>>> import numpy as np
>>> from numpy import linalg as LA
>>> np.set_printoptions(precision=3, suppress=True, linewidth=160, legacy="1.25")
>>> W0 = np.load("test5.npy")
>>> W0
array([[ 0.,  0.,  0.,  0.,  0.,  0., -1., -1.,  1.,  1.,  2., -2.],
       [ 0.,  0.,  0.,  0.,  0.,  0.,  0.,  2.,  3.,  1., -3.,  3.],
       [ 0.,  0.,  0.,  0.,  0.,  0.,  3.,  0., -2., -3.,  3.,  1.],
       [ 0.,  0.,  0.,  0.,  0.,  0.,  1.,  1.,  0., -1., -2.,  3.],
       [ 0.,  0.,  0.,  0.,  0.,  0., -1., -3., -3., -1.,  0.,  3.],
       [ 0.,  0.,  0.,  0.,  0.,  0.,  0., -1., -3., -3.,  0.,  0.],
       [-1.,  0.,  3.,  1., -1.,  0.,  0.,  0.,  0.,  0.,  0.,  0.],
       [-1.,  2.,  0.,  1., -3., -1.,  0.,  0.,  0.,  0.,  0.,  0.],
       [ 1.,  3., -2.,  0., -3., -3.,  0.,  0.,  0.,  0.,  0.,  0.],
       [ 1.,  1., -3., -1., -1., -3.,  0.,  0.,  0.,  0.,  0.,  0.],
       [ 2., -3.,  3., -2.,  0.,  0.,  0.,  0.,  0.,  0.,  0.,  0.],
       [-2.,  3.,  1.,  3.,  3.,  0.,  0.,  0.,  0.,  0.,  0.,  0.]])
>>> w, V = LA.eigh(W0)
>>> x = np.array([2, 1, 1, 1, 3, 2, 1, 2, 3, 3, 2, 2])
>>> np.round(x @ W0 @ x / (x @ x), 3), round(float(w[0]), 3), round(float(w[-1]), 3)
(-2.314, -8.135, 8.135)
>>> np.round(LA.eigvalsh(W0[1:, 1:]), 3) + 0
array([-8.135, -6.008, -4.492, -2.306, -0.477,  0.   ,  0.477,  2.306,  4.492,  6.008,  8.135])
>>> blk = np.stack([W0, -3 * W0, W0[::-1]])
>>> blk.shape
(3, 12, 12)
>>> np.einsum("bij,cij->bc", blk, blk)
array([[ 280., -840.,    0.],
       [-840., 2520.,    0.],
       [   0.,    0.,  280.]])
>>> B = LA.inv(W0)
>>> LA.det(W0) * B
array([[     0.,      0.,      0.,      0.,      0.,      0.,   5472.,  -7920.,   4512.,  -1872.,  -3600.,  -2208.],
       [     0.,      0.,      0.,      0.,      0.,      0.,  -6624.,   7344.,  -2592.,    144.,   4176.,   2592.],
       [     0.,      0.,      0.,      0.,      0.,      0.,  -2016.,   2736.,  -1056.,    144.,   1872.,   1056.],
       [    -0.,     -0.,     -0.,     -0.,     -0.,     -0.,  12384., -14832.,   6816.,  -1872.,  -8208.,  -4512.],
       [     0.,      0.,      0.,      0.,      0.,      0.,  -1440.,   1296.,   -864.,    432.,   1008.,    864.],
       [    -0.,     -0.,     -0.,     -0.,     -0.,     -0.,  -2016.,   1584.,   -288.,  -1008.,    720.,    288.],
       [  5472.,  -6624.,  -2016.,  12384.,  -1440.,  -2016.,      0.,      0.,      0.,      0.,      0.,      0.],
       [ -7920.,   7344.,   2736., -14832.,   1296.,   1584.,     -0.,     -0.,     -0.,     -0.,     -0.,     -0.],
       [  4512.,  -2592.,  -1056.,   6816.,   -864.,   -288.,     -0.,     -0.,     -0.,     -0.,     -0.,     -0.],
       [ -1872.,    144.,    144.,  -1872.,    432.,  -1008.,     -0.,     -0.,     -0.,     -0.,     -0.,     -0.],
       [ -3600.,   4176.,   1872.,  -8208.,   1008.,    720.,     -0.,     -0.,     -0.,     -0.,     -0.,     -0.],
       [ -2208.,   2592.,   1056.,  -4512.,    864.,    288.,     -0.,     -0.,     -0.,     -0.,     -0.,     -0.]])
>>> round(LA.cond(W0), 3)
99.786
>>> B = np.array([[0, -1],
...     [-2, -2],
...     [0, 2],
...     [2, 2],
...     [-2, -1],
...     [0, 2],
...     [-1, 2],
...     [-2, 0],
...     [-1, 1],
...     [2, -1],
...     [-1, -1],
...     [2, 2]])
>>> W0 @ B
array([[ -2.,  -8.],
       [  4.,  11.],
       [ -8.,   6.],
       [  3.,  11.],
       [ 14.,   2.],
       [ -1.,   0.],
       [  4.,  10.],
       [  4.,   0.],
       [  0., -14.],
       [ -2., -16.],
       [  2.,   6.],
       [ -6.,   1.]])
>>> np.einsum("ik,kj->ji", W0, B)
array([[ -2.,   4.,  -8.,   3.,  14.,  -1.,   4.,   4.,   0.,  -2.,   2.,  -6.],
       [ -8.,  11.,   6.,  11.,   2.,   0.,  10.,   0., -14., -16.,   6.,   1.]])
>>> np.einsum("ij,ij->i", W0, W0)
array([12., 32., 32., 16., 29., 19., 12., 16., 32., 22., 26., 32.])
>>> np.einsum("ik,kj->ij", W0, B)
array([[ -2.,  -8.],
       [  4.,  11.],
       [ -8.,   6.],
       [  3.,  11.],
       [ 14.,   2.],
       [ -1.,   0.],
       [  4.,  10.],
       [  4.,   0.],
       [  0., -14.],
       [ -2., -16.],
       [  2.,   6.],
       [ -6.,   1.]])
>>> np.vstack([W0, B.T]).shape
(14, 12)
>>> LA.matrix_rank(W0 @ B)
2
>>> B.T @ W0.T
array([[ -2.,   4.,  -8.,   3.,  14.,  -1.,   4.,   4.,   0.,  -2.,   2.,  -6.],
       [ -8.,  11.,   6.,  11.,   2.,   0.,  10.,   0., -14., -16.,   6.,   1.]])
>>> np.einsum("ij->j", W0)
array([ 0.,  6.,  2.,  2., -5., -7.,  2., -2., -4., -6.,  0.,  8.])
